$ ipython --no-banner

In [1]: import numpy as np

In [2]: np.set_printoptions(precision=3, suppress=True, linewidth=140, sign=" ")

In [3]: E = np.loadtxt("test7.csv", delimiter=",")

In [4]: print(E)
[[-1.  2.  8.  4. -8. -8.]
 [-8. -1.  2.  8.  4. -8.]
 [-8. -8. -1.  2.  8.  4.]
 [ 4. -8. -8. -1.  2.  8.]
 [ 8.  4. -8. -8. -1.  2.]
 [ 2.  8.  4. -8. -8. -1.]]

In [5]: print(E.sum(axis=0))
[-3. -3. -3. -3. -3. -3.]

In [6]: print(np.linalg.svd(E, compute_uv=False))
[ 23.896  23.896   7.937   7.937   3.      1.   ]

In [7]: print(round(float(np.linalg.norm(E)), 3))
35.749

In [8]: print(E - E[0])
[[  0.   0.   0.   0.   0.   0.]
 [ -7.  -3.  -6.   4.  12.   0.]
 [ -7. -10.  -9.  -2.  16.  12.]
 [  5. -10. -16.  -5.  10.  16.]
 [  9.   2. -16. -12.   7.  10.]
 [  3.   6.  -4. -12.   0.   7.]]

In [9]: print(np.linalg.matrix_rank(E))
6

In [10]: print(round(float(np.abs(np.linalg.eigvals(E)).max()), 3))
23.896

In [11]: print(np.allclose(E @ E.T, E.T @ E))
True

In [12]: print(np.round(np.linalg.det(E), 3))
-107919.0

In [13]: print(np.allclose(E, E.T))
False

In [14]: print(E @ E)
[[-143. -196.  -12.  152.  160.   48.]
 [  48. -143. -196.  -12.  152.  160.]
 [ 160.   48. -143. -196.  -12.  152.]
 [ 152.  160.   48. -143. -196.  -12.]
 [ -12.  152.  160.   48. -143. -196.]
 [-196.  -12.  152.  160.   48. -143.]]

In [15]: print((E + E.T) / 2)
[[-1. -3.  0.  4.  0. -3.]
 [-3. -1. -3.  0.  4.  0.]
 [ 0. -3. -1. -3.  0.  4.]
 [ 4.  0. -3. -1. -3.  0.]
 [ 0.  4.  0. -3. -1. -3.]
 [-3.  0.  4.  0. -3. -1.]]

In [16]: print(np.linalg.matrix_power(E, 2))
[[-143. -196.  -12.  152.  160.   48.]
 [  48. -143. -196.  -12.  152.  160.]
 [ 160.   48. -143. -196.  -12.  152.]
 [ 152.  160.   48. -143. -196.  -12.]
 [ -12.  152.  160.   48. -143. -196.]
 [-196.  -12.  152.  160.   48. -143.]]

In [17]: print(np.sort(np.abs(np.linalg.eigvals(E))))
[  1.      3.      7.937   7.937  23.896  23.896]

In [18]: J = np.loadtxt("dump.csv", delimiter=",")

In [19]: print(J)
[[   3.    4.    5.    6.    7.    8.    9.   10.   11.   12.   13.]
 [  14.   15.   16.   17.   18.   19.   20.   21.   22.   23.   24.]
 [  25.   26.   27.   28.   29.   30.   31.   32.   33.   34.   35.]
 [  36.   37.   38.   39.   40.   41.   42.   43.   44.   45.   46.]
 [  47.   48.   49.   50.   51.   52.   53.   54.   55.   56.   57.]
 [  58.   59.   60.   61.   62.   63.   64.   65.   66.   67.   68.]
 [  69.   70.   71.   72.   73.   74.   75.   76.   77.   78.   79.]
 [  80.   81.   82.   83.   84.   85.   86.   87.   88.   89.   90.]
 [  91.   92.   93.   94.   95.   96.   97.   98.   99.  100.  101.]
 [ 102.  103.  104.  105.  106.  107.  108.  109.  110.  111.  112.]
 [ 113.  114.  115.  116.  117.  118.  119.  120.  121.  122.  123.]
 [ 124.  125.  126.  127.  128.  129.  130.  131.  132.  133.  134.]
 [ 135.  136.  137.  138.  139.  140.  141.  142.  143.  144.  145.]]

In [20]: print([round(float(x), 3) for x in np.linalg.svd(J, compute_uv=False)[:3]])
[1013.115, 18.371, 0.0]

In [21]: print(np.argsort(-np.linalg.norm(J, axis=0).round(6), kind="stable")[:3])
[ 10   9   8]

In [22]: print(round(float(np.linalg.norm(J, 2) / np.linalg.norm(J)), 3))
1.0

In [23]: x = np.array([-2, -3, 1, -3, -1, -3, -2, 3, -2, 3, 2])

In [24]: a = np.maximum(J @ x, 0)

In [25]: print(a)
[ 0.  0.  0.  0.  0.  0.  0.  0.  0.  0.  0.  0.  0.]

In [26]: print(np.flatnonzero(a > 1e-9))
[]

In [27]: print(np.tanh(J @ x))
[-1. -1. -1. -1. -1. -1. -1. -1. -1. -1. -1. -1. -1.]

In [28]: print(np.maximum(J @ (3 * x), 0))
[ 0.  0.  0.  0.  0.  0.  0.  0.  0.  0.  0.  0.  0.]

In [29]: print(np.maximum(J @ x, 0) - np.maximum(-J @ x, 0))
[ -10.  -87. -164. -241. -318. -395. -472. -549. -626. -703. -780. -857. -934.]

In [30]: G = J.T @ J

In [31]: print(np.linalg.matrix_rank(G))
2

In [32]: print((J @ J.T).shape)
(13, 13)

In [33]: Y = np.array([[-1, 0, -2],
    ...:     [-2, 0, -3],
    ...:     [-1, 2, -1],
    ...:     [3, 1, -1],
    ...:     [1, 2, -3],
    ...:     [-2, -1, 3],
    ...:     [0, -1, 2],
    ...:     [-2, -3, -3],
    ...:     [-2, 3, -1],
    ...:     [-3, 0, -3],
    ...:     [-3, 3, 3]])

In [34]: print(np.linalg.matrix_rank(np.vstack([J, Y.T])))
5

In [35]: print(J @ Y)
[[ -124.    55.   -46.]
 [ -256.   121.  -145.]
 [ -388.   187.  -244.]
 [ -520.   253.  -343.]
 [ -652.   319.  -442.]
 [ -784.   385.  -541.]
 [ -916.   451.  -640.]
 [-1048.   517.  -739.]
 [-1180.   583.  -838.]
 [-1312.   649.  -937.]
 [-1444.   715. -1036.]
 [-1576.   781. -1135.]
 [-1708.   847. -1234.]]

In [36]: K = np.load("arr.npy")

In [37]: print(K)
[[-6.333 -1.369 -1.324 -2.675  4.74   4.456]
 [-7.169 -1.483 -0.813 -2.571  4.177  1.514]
 [-5.206 -1.424  1.321 -3.14   3.883  1.785]
 [-6.315 -3.971 -7.163 -4.031 -2.601  6.675]
 [-5.895 -3.98  -6.543 -5.707 -1.14   5.88 ]
 [-7.531 -2.111 -0.391 -4.083  2.558  2.984]
 [-6.788 -1.553 -5.171 -4.642 -0.898  5.011]
 [-6.594 -2.706 -7.231 -5.021 -1.431  5.345]
 [-9.961 -1.347  0.279 -2.616  5.271  0.799]
 [-3.738 -1.223  0.089 -3.036  4.687  3.834]
 [-5.269 -1.676 -6.388 -3.045 -0.159  6.503]
 [-5.616 -0.628 -6.821 -4.523 -2.263  5.894]
 [-4.842 -0.76  -7.39  -3.274 -2.595  6.397]
 [-6.56  -2.572  1.434 -4.407  4.53   2.678]
 [-7.497 -2.619 -7.774 -4.458 -1.462  7.175]
 [-6.745 -2.107  0.526 -0.718  4.915  1.49 ]
 [-7.145 -3.16   0.223 -3.742  4.631  3.157]
 [-6.568 -0.688  1.134 -3.795  2.387  2.77 ]
 [-6.09  -3.148 -7.714 -3.01  -1.857  5.511]
 [-6.094 -2.008 -7.355 -4.349 -0.277  7.752]
 [-4.792 -2.447 -6.761 -3.934 -2.049  5.02 ]
 [-6.906 -1.153 -7.086 -5.011 -1.988  6.373]
 [-5.328 -1.975  0.434 -1.308  2.728  3.689]
 [-3.332 -1.341  0.988 -4.396  5.021  2.04 ]
 [-6.123 -1.821 -6.    -5.965 -2.334  5.339]
 [-5.592 -3.667 -5.903 -6.17  -1.179  5.376]
 [-6.18  -3.465  1.348 -2.947  4.593  3.883]
 [-6.102 -3.25   1.891 -2.896  6.117  2.143]
 [-6.402 -0.107  0.195 -4.98   5.129  2.673]
 [-5.419  0.088 -6.476 -5.129 -2.176  5.758]
 [-5.354 -1.462 -6.517 -5.005 -2.29   5.909]
 [-5.56  -2.37   0.787 -2.891  4.545  1.364]
 [-8.893 -3.097  0.473 -2.996  4.051  3.187]
 [-4.701 -1.175 -6.892 -4.426 -1.796  7.538]
 [-7.549 -1.632  1.296 -1.997  4.546  1.225]
 [-5.493 -3.581 -0.983 -3.24   4.582  1.192]
 [-6.553 -3.071 -6.947 -5.251 -2.889  6.848]
 [-4.878 -2.376 -5.848 -7.546 -2.65   6.025]
 [-5.89  -2.144 -1.016 -3.55   4.17   3.49 ]
 [-6.919 -0.524  1.878 -4.35   4.484  1.398]
 [-5.036 -2.479 -7.272 -6.711 -2.909  6.061]
 [-6.169 -0.853  1.104 -3.927  3.197  3.526]
 [-5.312 -2.945  0.641 -4.104  3.97   2.082]
 [-4.936 -0.508 -0.874 -2.306  3.673  2.908]
 [-5.38  -0.34   0.127 -4.24   3.631  1.192]
 [-7.583 -0.753  0.35  -2.105  4.666  1.839]
 [-7.321 -1.471 -5.281 -2.951 -2.617  6.064]
 [-6.008 -3.284  0.965 -1.343  4.74   2.154]
 [-7.004 -1.563  0.318 -3.658  4.941  1.329]
 [-4.342 -2.636 -6.819 -6.155 -1.767  4.811]]

In [38]: x = np.array([-2, -1, -1, -2, 1, -2])

In [39]: y = K @ x

In [40]: print(np.round(np.linalg.pinv(K) @ K, 3) + 0)
[[ 1.  0.  0.  0.  0.  0.]
 [ 0.  1.  0.  0.  0.  0.]
 [ 0.  0.  1.  0.  0.  0.]
 [ 0.  0.  0.  1.  0.  0.]
 [ 0.  0.  0.  0.  1.  0.]
 [ 0.  0.  0.  0.  0.  1.]]

In [41]: print(np.linalg.solve(K.T @ K, K.T @ y))
[-2. -1. -1. -2.  1. -2.]

In [42]: print(np.linalg.lstsq(K, y)[0])
[-2. -1. -1. -2.  1. -2.]

In [43]: rng = np.random.default_rng(39)

In [44]: y = y + 0.1 * rng.normal(size=50)

In [45]: print(y)
[ 16.54   22.954  17.126  15.788  20.71   22.354  18.707  21.236  29.834  11.742  11.544  13.654   8.865  22.099  18.686  18.393  23.231
  17.198  16.121  14.514  14.421  17.293  10.166  16.784  18.936  21.063  17.185  21.199  22.424  13.781  14.69   20.439  24.216   9.377
  21.491  24.294  17.085  18.535  19.233  22.973  18.173  16.03   20.915  13.844  20.523  20.711  12.439  17.44   24.936  19.117]

In [46]: b, *_ = np.linalg.lstsq(K, y)

In [47]: print(b)
[-1.995 -1.004 -1.001 -2.006  1.006 -2.002]

In [48]: print(np.round(K.T @ (y - K @ b), 3) + 0)
[ 0.  0.  0.  0.  0.  0.]

In [49]: Y = np.c_[K[:, :5] @ np.array([[2, 1, -2, 2, 0],
    ...:     [-2, -2, 2, -2, 1],
    ...:     [-2, 0, 0, -1, 1],
    ...:     [-1, 0, 0, 2, 1],
    ...:     [0, 2, 1, 0, 1]]), np.array([3, 3, 1, 1, 3, 1, 2, 0, 2, 3, 2, 0, 0, 0, 0, 3, 0, 2, 1, 1, 3, 2, 0, 2, 1, 3, 2, 3, 3, 2, 3, 2, 3, 2, 0, 2, 1, 2, 2, 0, 0, 0, 3, 1, 1, 1, 1, 0, 0, 2])]

In [50]: print(Y)
[[ -4.605   5.885  14.668 -13.954  -0.628   3.   ]
 [ -7.175   4.151  15.549 -15.701  -0.69    3.   ]
 [ -7.066   5.408  11.447 -15.165   0.64    1.   ]
 [ 13.669  -3.575   2.087  -5.587 -17.766   1.   ]
 [ 14.963  -0.215   2.69   -8.701 -17.37    3.   ]
 [ -5.975   1.807  13.398 -18.615  -4.027   1.   ]
 [  4.514  -5.478   9.572 -14.583 -12.264   2.   ]
 [ 11.707  -4.044   6.345 -10.587 -16.389   0.   ]
 [-15.17    3.275  22.499 -22.739   1.587   2.   ]
 [ -2.172   8.082   9.717 -11.191   0.517   3.   ]
 [  8.635  -2.235   7.027  -6.888 -11.268   2.   ]
 [  8.189  -8.886   7.713 -12.201 -14.235   0.   ]
 [  9.89   -8.512   5.569  -7.322 -14.019   0.   ]
 [ -6.437   7.644  12.506 -18.224  -1.015   0.   ]
 [ 10.25   -5.183   8.294 -10.898 -16.313   0.   ]
 [ -9.61    7.299  14.191 -11.238   2.616   3.   ]
 [ -4.674   8.437  12.601 -15.677  -2.048   0.   ]
 [-10.233  -0.418  14.147 -20.484  -0.962   2.   ]
 [ 12.554  -3.508   4.027  -4.19  -15.729   1.   ]
 [ 10.887  -2.632   7.895  -9.515 -13.989   1.   ]
 [ 12.766  -3.996   2.641  -5.797 -15.191   3.   ]
 [  7.677  -8.576   9.518 -14.442 -15.238   2.   ]
 [ -6.266   4.078   9.434  -9.756  -0.121   0.   ]
 [ -1.562   9.392   9.003 -13.762   0.272   2.   ]
 [  9.361  -7.149   6.27  -14.534 -16.12    1.   ]
 [ 14.126  -0.616   2.671 -10.287 -16.919   3.   ]
 [ -5.179   9.936  10.023 -12.672  -0.471   2.   ]
 [ -6.59   12.632  11.821 -13.387   1.862   3.   ]
 [ -8.      4.07   17.719 -22.745   0.237   3.   ]
 [  7.067  -9.947   8.838 -14.796 -13.693   2.   ]
 [ 10.255  -7.01    5.494 -11.277 -15.274   3.   ]
 [ -5.063   8.27   10.925 -12.949   0.071   2.   ]
 [ -9.542   5.403  15.643 -18.057  -1.569   3.   ]
 [ 11.158  -5.943   5.256  -9.012 -14.289   2.   ]
 [-12.429   4.807  16.38  -17.124   2.213   0.   ]
 [  1.382  10.833   8.406  -9.321  -3.222   2.   ]
 [ 12.181  -6.189   4.075 -10.519 -18.158   1.   ]
 [ 14.238  -5.426   2.354 -14.248 -18.42    2.   ]
 [ -1.91    6.738  11.662 -13.576  -2.54    2.   ]
 [-12.196   3.097  17.274 -23.368   1.488   0.   ]
 [ 16.141  -5.896   2.205 -11.264 -19.371   0.   ]
 [ -8.913   1.931  13.829 -19.59   -0.479   0.   ]
 [ -1.912   8.518   8.704 -13.583  -2.438   3.   ]
 [ -4.802   3.426  12.529 -12.594  -0.015   1.   ]
 [ -6.094   2.562  13.711 -18.687  -0.822   1.   ]
 [-12.255   3.255  18.326 -18.22    2.158   1.   ]
 [  1.813  -9.613   9.083 -12.321 -12.32    1.   ]
 [ -6.035  10.04   10.188  -9.099   1.078   0.   ]
 [ -7.86    6.004  15.823 -18.516   0.038   0.   ]
 [ 16.381  -2.604   1.645  -8.903 -17.377   2.   ]]

In [51]: print(np.linalg.matrix_rank(Y))
6

In [52]: P = Y @ np.linalg.solve(Y.T @ Y, Y.T)

In [53]: print(P @ Y[:, 4])
[ -0.628  -0.69    0.64  -17.766 -17.37   -4.027 -12.264 -16.389   1.587   0.517 -11.268 -14.235 -14.019  -1.015 -16.313   2.616  -2.048
  -0.962 -15.729 -13.989 -15.191 -15.238  -0.121   0.272 -16.12  -16.919  -0.471   1.862   0.237 -13.693 -15.274   0.071  -1.569 -14.289
   2.213  -3.222 -18.158 -18.42   -2.54    1.488 -19.371  -0.479  -2.438  -0.015  -0.822   2.158 -12.32    1.078   0.038 -17.377]

In [54]: G = np.cov(K, rowvar=False)

In [55]: print(np.argwhere(np.triu(np.abs(np.corrcoef(K.T)) > 0.8, 1)))
[[ 2  4]
 [ 2  5]
 [ 4  5]]

In [56]: print(np.argsort(-K.std(axis=0).round(6), kind="stable"))
[ 2  4  5  3  0  1]

In [57]: mat = np.load("run16.npy")

In [58]: print(mat)
[[ 13  -2   7   8  -3   1   0  -4]
 [ -2  12  -4   3  -2   0   7   4]
 [  7  -4  13  -2   3   3 -10  -4]
 [  8   3  -2  19  -1   0   3  -6]
 [ -3  -2   3  -1  16  -3  -1  -7]
 [  1   0   3   0  -3   9  -4   9]
 [  0   7 -10   3  -1  -4  19   6]
 [ -4   4  -4  -6  -7   9   6  21]]

In [59]: lab = rng.permutation(8)

In [60]: print(lab)
[ 3  1  5  4  0  6  2  7]

In [61]: Y = mat[lab][:, lab]

In [62]: print(np.allclose(Y, mat))
False

In [63]: print(np.trace(Y))
122

In [64]: w, V = np.linalg.eigh(mat)

In [65]: x = np.array([-1, -2, 2, -2, 3, -1, 1, 1])

In [66]: print(np.abs(mat).sum(axis=1).max(), round(np.abs(w).max(), 3))
61 38.176

In [67]: print(np.round(V * np.maximum(w, 0) @ V.T, 3) + 0)
[[ 13.  -2.   7.   8.  -3.   1.   0.  -4.]
 [ -2.  12.  -4.   3.  -2.   0.   7.   4.]
 [  7.  -4.  13.  -2.   3.   3. -10.  -4.]
 [  8.   3.  -2.  19.  -1.   0.   3.  -6.]
 [ -3.  -2.   3.  -1.  16.  -3.  -1.  -7.]
 [  1.   0.   3.   0.  -3.   9.  -4.   9.]
 [  0.   7. -10.   3.  -1.  -4.  19.   6.]
 [ -4.   4.  -4.  -6.  -7.   9.   6.  21.]]

In [68]: print(x @ mat @ x)
422

In [69]: print((np.sign(V[:, -1].round(6)) == np.sign(V[0, -1].round(6))).astype(int))
[ 1  0  1  1  1  0  0  0]

In [70]: print(x @ mat @ x / (x @ x), round(float(w[0]), 3), round(w[-1], 3))
16.88 -0.0 38.176
